$ python -q
>>> import numpy as np
>>> np.set_printoptions(precision=2, suppress=True, linewidth=120, sign=" ")
>>> M = np.array([[-2, 0, 2, -1, 2],
...     [2, 2, 0, 2, 2],
...     [0, 1, 2, 0, -1],
...     [1, -1, 2, 2, -1]])
>>> M[3] = M[1]
>>> M
array([[-2,  0,  2, -1,  2],
       [ 2,  2,  0,  2,  2],
       [ 0,  1,  2,  0, -1],
       [ 2,  2,  0,  2,  2]])
>>> np.linalg.lstsq(M[:-1].T, M[-1])[2]
np.int32(3)
>>> np.round(M @ np.linalg.pinv(M) @ M, 2) + 0
array([[-2.,  0.,  2., -1.,  2.],
       [ 2.,  2.,  0.,  2.,  2.],
       [ 0.,  1.,  2.,  0., -1.],
       [ 2.,  2.,  0.,  2.,  2.]])
>>> np.abs(np.diag(np.linalg.qr(M)[1])) > 1e-9
array([ True,  True,  True, False])
>>> np.unique(M.round(6), axis=0).shape
(3, 5)
>>> M2 = M / np.linalg.norm(M, axis=1, keepdims=True)
>>> gram = M2 @ M2.T
>>> (gram - 2 * np.eye(4)).round(6).argmax(axis=1)
array([ 2,  3,  0,  1])
>>> np.argwhere(np.triu(np.abs(gram) > 0.95, 1))
array([[ 1,  3]])
>>> Uu, sigma, vt = np.linalg.svd(M)
>>> vecs = vt[:(sigma > 1e-8).sum()]
>>> rng = np.random.default_rng(89)
>>> x0 = M[1] + 4 * M[2] + rng.integers(2) * np.eye(5)[1]
>>> x0
array([ 2.,  7.,  8.,  2., -2.])
>>> round(np.linalg.norm(x0 - vecs.T @ vecs @ x0), 2)
np.float64(0.76)
>>> np.diag(vecs.T @ vecs)
array([ 0.5 ,  0.42,  0.81,  0.3 ,  0.97])
>>> np.round(np.linalg.norm(M, 2) / np.linalg.norm(M), 2)
np.float64(0.8)
>>> np.linalg.cond(M) > 100
np.True_
>>> [round(float(x), 2) for x in np.linalg.svd(M, compute_uv=False)[:3]]
[5.69, 3.62, 2.33]
>>> W0 = np.load("out1.npy")
>>> W0
array([[-0.9,  1. ,  0.2,  0.9],
       [-2.3,  1. ,  0.7,  1.1],
       [-1.2, -0.5,  0.8,  0.8]])
>>> t3 = np.stack([W0, -3 * W0, W0[::-1]])
>>> np.einsum("bij,cij->bc", t3, t3)
array([[ 13.62, -40.86,  10.91],
       [-40.86, 122.58, -32.73],
       [ 10.91, -32.73,  13.62]])
>>> t3.sum(axis=0)
array([[ 0.6, -2.5,  0.4, -1. ],
       [ 2.3, -1. , -0.7, -1.1],
       [ 1.5,  2. , -1.4, -0.7]])
>>> r0, r1 = W0[1], W0[2]
>>> round(r0 @ r1, 2)
np.float64(3.7)
>>> p = (r0 @ r1) / (r0 @ r0) * r0
>>> np.round((r1 - p) @ r0, 2)
np.float64(0.0)
>>> p
array([-1.07,  0.46,  0.32,  0.51])
>>> r1 - p
array([-0.13, -0.96,  0.48,  0.29])
>>> np.outer(r0, r1)
array([[ 2.76,  1.15, -1.84, -1.84],
       [-1.2 , -0.5 ,  0.8 ,  0.8 ],
       [-0.84, -0.35,  0.56,  0.56],
       [-1.32, -0.55,  0.88,  0.88]])
>>> x0 = np.array([2, 2, 1, 1])
>>> h1 = np.maximum(W0 @ x0, 0)
>>> h1
array([ 1.3,  0. ,  0. ])
>>> np.tanh(W0 @ x0)
array([ 0.86, -0.66, -0.95])
>>> np.flatnonzero(h1 > 1e-9)
array([ 0])
>>> np.maximum(W0 @ x0, 0) - np.maximum(-W0 @ x0, 0)
array([ 1.3, -0.8, -1.8])
>>> W0 * (h1 > 1e-9)[:, None]
array([[-0.9,  1. ,  0.2,  0.9],
       [-0. ,  0. ,  0. ,  0. ],
       [-0. , -0. ,  0. ,  0. ]])
>>> x0 = np.array([4, 2, 5, -3])
>>> W0 * x0
array([[-3.6,  2. ,  1. , -2.7],
       [-9.2,  2. ,  3.5, -3.3],
       [-4.8, -1. ,  4. , -2.4]])
>>> np.linalg.norm(W0 @ x0) <= np.linalg.norm(W0, 2) * np.linalg.norm(x0) + 1e-9
np.True_
>>> W0 @ np.eye(4)[0]
array([-0.9, -2.3, -1.2])
>>> np.einsum("ij,j->i", W0, x0)
array([-3.3, -7. , -4.2])
>>> gram = W0.T @ W0
>>> np.allclose(gram, gram.T)
True
>>> np.diag(gram)
array([ 7.54,  2.25,  1.17,  2.66])
>>> data = np.load("dump.npy")
>>> data
array([[ 0.41,  2.45, -6.08, -1.46, -0.04,  0.03],
       [-1.59, -0.66,  0.02, -4.13,  1.64, -1.05],
       [-0.47, -3.4 , -4.25,  3.69, -0.07,  0.94],
       [-0.89,  4.77,  4.32,  1.81,  0.2 ,  1.13],
       [-1.57,  2.34,  1.64, -2.31,  0.3 , -0.47],
       [ 1.08, -1.96,  2.87,  2.5 ,  0.27,  0.35],
       [ 1.  , -1.98, -0.85, -2.06, -0.03,  0.3 ],
       [ 0.15,  4.45,  3.38, -2.94, -1.28, -1.82],
       [-0.19, -1.82, -2.69,  0.92, -0.25, -0.26],
       [-1.33, -4.42, -2.54, -2.78,  0.68,  0.46],
       [-1.95,  0.87,  2.56, -4.74,  0.43,  0.04],
       [ 0.87,  0.53, -9.2 ,  1.84,  0.46,  0.28]])
>>> th = np.radians(90)
>>> Rm = np.eye(5)
>>> Rm[3, 3] = Rm[1, 1] = np.cos(th)
>>> Rm[3, 1], Rm[1, 3] = -np.sin(th), np.sin(th)
>>> Rm.round(2) + 0
array([[ 1.,  0.,  0.,  0.,  0.],
       [ 0.,  0.,  0.,  1.,  0.],
       [ 0.,  0.,  1.,  0.,  0.],
       [ 0., -1.,  0.,  0.,  0.],
       [ 0.,  0.,  0.,  0.,  1.]])
>>> M2 = M @ Rm.T
>>> np.allclose(np.linalg.norm(M, axis=1), np.linalg.norm(M2, axis=1))
True
>>> np.allclose(M @ M.T, M2 @ M2.T)
True
>>> M2.round(2) + 0
array([[-2., -1.,  2.,  0.,  2.],
       [ 2.,  2.,  0., -2.,  2.],
       [ 0.,  0.,  2., -1., -1.],
       [ 2.,  2.,  0., -2.,  2.]])
>>> r0, r1 = data[6], data[1]
>>> np.round(r0 @ r0, 2)
np.float64(9.98)
>>> round(r0 @ r1, 2)
np.float64(7.84)
>>> p = (r0 @ r1) / (r0 @ r0) * r0
>>> (r1 - p) @ r0
np.float64(0.0)
>>> p
array([ 0.79, -1.56, -0.67, -1.62, -0.02,  0.24])
>>> r1 - p
array([-2.38,  0.9 ,  0.69, -2.51,  1.66, -1.29])
>>> x0 = np.array([0, 1, 1, 2, 0, 0])
>>> rhs = data @ x0
>>> np.round(np.linalg.lstsq(data, rhs)[0], 2) + 0
array([ 0.,  1.,  1.,  2.,  0.,  0.])
>>> rhs = rhs + 0.02 * rng.normal(size=12)
>>> rhs
array([ -6.56,  -8.88,  -0.26,  12.73,  -0.63,   5.92,  -6.95,   1.96,  -2.69, -12.5 ,  -6.07,  -4.99])
>>> b, *_ = np.linalg.lstsq(data, rhs)
>>> b.round(2) + 0
array([ 0.  ,  1.  ,  1.  ,  2.  ,  0.01,  0.  ])
>>> [round(float(np.linalg.norm(np.linalg.solve(data.T @ data + lam * np.eye(6), data.T @ rhs))), 2) for lam in (0, 1, 10, 100)]
[2.45, 2.41, 2.17, 1.2]
>>> M2 = data + rng.integers(-2, 3, (12, 3)) @ rng.integers(-2, 3, (3, 6))
>>> M2
array([[  0.41,   3.45,  -4.08,  -1.46,  -4.04,   1.03],
       [  2.41,  -4.66,  -3.98,  -6.13,  13.64,  -3.05],
       [  5.53,  -2.4 ,  -2.25,   5.69,   3.93,   3.94],
       [  0.11,   6.77,   6.32,   3.81,  -1.8 ,   3.13],
       [ -0.57,   0.34,   1.64,  -5.31,   0.3 ,  -1.47],
       [ -0.92,  -1.96,   0.87,   3.5 ,   2.27,  -0.65],
       [  1.  ,  -5.98,  -2.85,  -7.06,   1.97,  -2.7 ],
       [ -1.85,   6.45,   5.38,  -1.94,  -7.28,  -0.82],
       [  1.81,  -2.82,  -2.69,  -0.08,   1.75,  -0.26],
       [ -1.33,   3.58,   1.46,   7.22,  -3.32,   6.46],
       [ -6.95,   0.87,   0.56,  -4.74,  -1.57,  -1.96],
       [  2.87,  -1.47, -11.2 ,   0.84,   6.46,  -0.72]])
>>> np.abs(M2 - data).sum(axis=1)
array([  8.,  28.,  18.,  11.,   7.,   8.,  16.,  14.,   6.,  32.,  11.,  14.])
>>> M2 - data
array([[ 0.,  1.,  2.,  0., -4.,  1.],
       [ 4., -4., -4., -2., 12., -2.],
       [ 6.,  1.,  2.,  2.,  4.,  3.],
       [ 1.,  2.,  2.,  2., -2.,  2.],
       [ 1., -2.,  0., -3.,  0., -1.],
       [-2.,  0., -2.,  1.,  2., -1.],
       [ 0., -4., -2., -5.,  2., -3.],
       [-2.,  2.,  2.,  1., -6.,  1.],
       [ 2., -1.,  0., -1.,  2.,  0.],
       [ 0.,  8.,  4., 10., -4.,  6.],
       [-5.,  0., -2.,  0., -2., -2.],
       [ 2., -2., -2., -1.,  6., -1.]])
>>> np.linalg.matrix_rank(M2 - data, tol=1e-8)
np.int64(3)
>>> K = np.load("arr.npy")
>>> K
array([[ -6.13,  -0.11,   7.09,   5.1 ,   1.88,  -3.29],
       [  2.62,   0.21,  -2.19,  -2.98,  -0.98,  -0.17],
       [  0.32,  -0.88,  -5.14,   4.54,   0.97,   9.42],
       [  4.39,  -0.4 ,  -7.63,  -1.22,  -0.77,   7.19],
       [  2.21,  -0.18,  -3.81,  -0.62,  -0.43,   3.57],
       [ -2.08,  -0.89,  -2.06,   6.29,   1.68,   7.69],
       [ -1.77,   0.58,   5.39,  -1.78,  -0.21,  -7.42],
       [  2.01,  -0.36,  -4.58,   0.61,  -0.11,   5.52],
       [ -5.01,  -0.2 ,   5.19,   4.8 ,   1.69,  -1.47],
       [ -4.31,  -0.73,   1.69,   6.92,   2.11,   4.09],
       [  3.01,   0.59,  -0.61,  -5.42,  -1.65,  -4.01],
       [ -0.95,  -0.98,  -3.99,   6.02,   1.53,   9.49],
       [  3.18,   0.79,   0.15,  -6.6 ,  -1.91,  -5.92],
       [  8.48,   0.1 , -10.17,  -6.91,  -2.6 ,   4.98],
       [  8.34,  -0.12, -10.87,  -5.7 ,  -2.32,   6.89],
       [ -4.21,   0.59,   8.39,   0.03,   0.5 ,  -9.11],
       [ -2.02,   0.36,   4.61,  -0.61,   0.09,  -5.49],
       [  5.72,  -0.29,  -8.7 ,  -2.68,  -1.35,   7.13],
       [ -4.81,  -0.02,   6.  ,   3.62,   1.4 ,  -3.41],
       [ -5.92,   0.09,   7.87,   3.94,   1.59,  -5.22],
       [ -8.31,   0.12,  10.86,   5.69,   2.31,  -6.89],
       [  2.19,  -0.21,  -3.83,  -0.62,  -0.42,   3.58],
       [  5.39,   0.58,  -3.62,  -7.18,  -2.33,  -2.32],
       [  2.88,  -0.66,  -7.3 ,   1.5 ,   0.01,   9.19],
       [  2.12,   0.89,   2.08,  -6.31,  -1.73,  -7.7 ],
       [ -0.23,  -0.17,  -0.79,   1.2 ,   0.31,   1.89],
       [ -3.5 ,   0.1 ,   4.93,   2.11,   0.91,  -3.5 ]])
>>> C = K[[22, 9]].astype(float)
>>> for _ in range(3):
...     labels = np.linalg.norm(K[:, None] - C, axis=-1).argmin(axis=1)
...     C = np.array([K[labels == j].mean(axis=0) for j in range(2)])
... 
>>> labels
array([ 1,  0,  0,  0,  0,  1,  1,  0,  1,  1,  0,  0,  0,  0,  0,  1,  1,  0,  1,  1,  1,  0,  0,  0,  0,  1,  1])
>>> C[1] - C[0]
array([-7.49,  0.04,  9.61,  5.35,  2.13, -5.8 ])
